% ipython --no-banner

In [1]: import numpy as np

In [2]: import numpy.linalg as la

In [3]: np.set_printoptions(suppress=True, linewidth=120)

In [4]: def tidy(a):
   ...:     return np.round(a, 1) + 0
   ...: 

In [5]: mat = np.load("a.npy")

In [6]: print(mat)
[[ 13  -4   5  -8]
 [ -4  29 -22   1]
 [  5 -22  21   0]
 [ -8   1   0   6]]

In [7]: hat = np.triu(np.array([[1, 3, 0, 3], [2, -3, 0, -2], [3, 0, 1, 0], [-3, -3, 3, 1]]), 1) + np.eye(4)

In [8]: out = hat @ mat @ la.inv(hat)

In [9]: print(tidy(np.poly(out)))
[    1.   -69.  1047. -2678.     0.]

In [10]: out = np.array([[-2, 2], [-3, -2]])

In [11]: Z = np.kron(out, mat)

In [12]: print(Z)
[[-26   8 -10  16  26  -8  10 -16]
 [  8 -58  44  -2  -8  58 -44   2]
 [-10  44 -42   0  10 -44  42   0]
 [ 16  -2   0 -12 -16   2   0  12]
 [-39  12 -15  24 -26   8 -10  16]
 [ 12 -87  66  -3   8 -58  44  -2]
 [-15  66 -63   0 -10  44 -42   0]
 [ 24  -3   0 -18  16  -2   0 -12]]

In [13]: U, s, Vh = la.svd(mat, full_matrices=False)

In [14]: print((s > 1e-8).sum())
3

In [15]: print(tidy(np.cumsum(s ** 2) / np.sum(s ** 2)))
[0.9 1.  1.  1. ]

In [16]: print(tidy(np.sqrt((s ** 2).sum())), tidy(la.norm(mat)))
51.6 51.6

In [17]: print(U.shape, s.shape, Vh.shape)
(4, 4) (4,) (4, 4)

In [18]: print(np.abs(U[:, 0]).round(6).argmax())
1

In [19]: print(np.allclose(U * s @ Vh, mat))
True

In [20]: print(tidy(s))
[48.6 17.2  3.2  0. ]
